>>> import numpy as np
>>> from numpy import linalg as LA
>>> np.set_printoptions(precision=2, suppress=True, linewidth=100)
>>> W0 = np.array([[2, 0, 0], [0, 2, 0], [0, 0, 1], [-2, 0, 0]])
>>> W0
array([[ 2,  0,  0],
       [ 0,  2,  0],
       [ 0,  0,  1],
       [-2,  0,  0]])
>>> LA.pinv(W0)
array([[ 0.25,  0.  ,  0.  , -0.25],
       [ 0.  ,  0.5 ,  0.  ,  0.  ],
       [ 0.  ,  0.  ,  1.  ,  0.  ]])
>>> LA.svd(W0, compute_uv=False)
array([2.83, 2.  , 1.  ])
>>> LA.norm(W0, axis=0)
array([2.83, 2.  , 1.  ])
>>> W0 @ W0.T
array([[ 4,  0,  0, -4],
       [ 0,  4,  0,  0],
       [ 0,  0,  1,  0],
       [-4,  0,  0,  4]])
>>> r0, v = W0[0], W0[2]
>>> r0 @ v
np.int64(0)
>>> r0 @ r0
np.int64(4)
>>> p = (r0 @ v) / (r0 @ r0) * r0
>>> np.outer(r0, v)
array([[0, 0, 2],
       [0, 0, 0],
       [0, 0, 0]])
>>> LA.matrix_rank(np.outer(r0, v))
np.int64(1)
>>> v - p
array([0., 0., 1.])
>>> vec = np.array([-4, -7, -5])
>>> y = W0 @ vec
>>> LA.solve(W0.T @ W0, W0.T @ y)
array([-4., -7., -5.])
>>> y
array([ -8, -14,  -5,   8])
>>> try:
...     LA.solve(W0, y)
... except LA.LinAlgError as e:
...     print(e)
... 
Last 2 dimensions of the array must be square
>>> rng = np.random.default_rng(941730)
>>> y = y + 0.05 * rng.normal(size=4)
>>> y
array([ -7.97, -13.98,  -5.01,   7.99])
>>> coef, *_ = LA.lstsq(W0, y)
>>> round(float(LA.norm(y - W0 @ coef)), 2)
0.01
>>> coef
array([-3.99, -6.99, -5.01])
>>> [round(float(LA.norm(LA.solve(W0.T @ W0 + lam * np.eye(3), W0.T @ y))), 2) for lam in (0, 1, 10, 100)]
[9.48, 7.08, 2.71, 0.4]
